>>> import numpy as np
>>> from numpy import linalg as LA
>>> np.set_printoptions(precision=2, suppress=True, linewidth=120, sign=" ")
>>> def rnd(a):
...     return np.round(a, 2) + 0
... 
>>> data = np.loadtxt("block14.csv", delimiter=",")
>>> print(data)
[[ 3.  2.  3.  1.]
 [ 0.  0.  1.  0.]
 [ 0.  0.  2.  0.]
 [ 9.  8.  5.  9.]
 [ 9.  8.  5.  9.]
 [ 0.  0.  0.  0.]
 [ 3.  2.  3.  1.]
 [ 3.  2.  3.  1.]
 [ 9.  8.  5.  9.]
 [ 6.  5.  4.  5.]
 [ 6.  5.  4.  5.]
 [ 9.  8.  5.  9.]
 [ 0.  0.  0.  0.]
 [ 9.  8.  5.  9.]
 [ 6.  5.  4.  5.]
 [ 0.  0.  0.  0.]
 [ 3.  2.  3.  1.]
 [ 6.  5.  4.  5.]
 [ 0.  0.  1.  0.]
 [ 6.  5.  4.  5.]
 [ 0.  0.  0.  0.]
 [ 0.  0.  0.  0.]
 [ 9.  8.  5.  9.]
 [ 0.  0.  0.  0.]
 [ 0.  0.  2.  0.]
 [ 6.  5.  4.  5.]
 [ 3.  2.  3.  1.]
 [ 0.  0.  2.  0.]
 [ 0.  0.  1.  0.]
 [ 6.  5.  4.  5.]
 [ 9.  8.  5.  9.]
 [ 3.  2.  3.  1.]
 [ 3.  2.  3.  1.]
 [ 0.  0.  2.  0.]
 [ 0.  0.  0.  0.]
 [ 0.  0.  0.  0.]
 [ 0.  0.  0.  0.]
 [ 0.  0.  0.  0.]
 [ 0.  0.  0.  0.]
 [ 6.  5.  4.  5.]
 [ 0.  0.  0.  0.]
 [ 0.  0.  0.  0.]
 [ 0.  0.  1.  0.]
 [ 9.  8.  5.  9.]
 [ 0.  0.  2.  0.]
 [ 3.  2.  3.  1.]]
>>> # looks like rank 3
>>> other = data[0, 0] * data[1:] - np.outer(data[1:, 0], data[0])
>>> print(other)
[[  0.   0.   3.   0.]
 [  0.   0.   6.   0.]
 [  0.   6. -12.  18.]
 [  0.   6. -12.  18.]
 [  0.   0.   0.   0.]
 [  0.   0.   0.   0.]
 [  0.   0.   0.   0.]
 [  0.   6. -12.  18.]
 [  0.   3.  -6.   9.]
 [  0.   3.  -6.   9.]
 [  0.   6. -12.  18.]
 [  0.   0.   0.   0.]
 [  0.   6. -12.  18.]
 [  0.   3.  -6.   9.]
 [  0.   0.   0.   0.]
 [  0.   0.   0.   0.]
 [  0.   3.  -6.   9.]
 [  0.   0.   3.   0.]
 [  0.   3.  -6.   9.]
 [  0.   0.   0.   0.]
 [  0.   0.   0.   0.]
 [  0.   6. -12.  18.]
 [  0.   0.   0.   0.]
 [  0.   0.   6.   0.]
 [  0.   3.  -6.   9.]
 [  0.   0.   0.   0.]
 [  0.   0.   6.   0.]
 [  0.   0.   3.   0.]
 [  0.   3.  -6.   9.]
 [  0.   6. -12.  18.]
 [  0.   0.   0.   0.]
 [  0.   0.   0.   0.]
 [  0.   0.   6.   0.]
 [  0.   0.   0.   0.]
 [  0.   0.   0.   0.]
 [  0.   0.   0.   0.]
 [  0.   0.   0.   0.]
 [  0.   0.   0.   0.]
 [  0.   3.  -6.   9.]
 [  0.   0.   0.   0.]
 [  0.   0.   0.   0.]
 [  0.   0.   3.   0.]
 [  0.   6. -12.  18.]
 [  0.   0.   6.   0.]
 [  0.   0.   0.   0.]]
>>> print(np.flatnonzero(~other.round(6).any(axis=1)))
[  4   5   6  11  14  15  19  20  22  25  30  31  33  34  35  36  37  39  40  44]
>>> print(LA.matrix_rank(other), LA.matrix_rank(data))
2 3
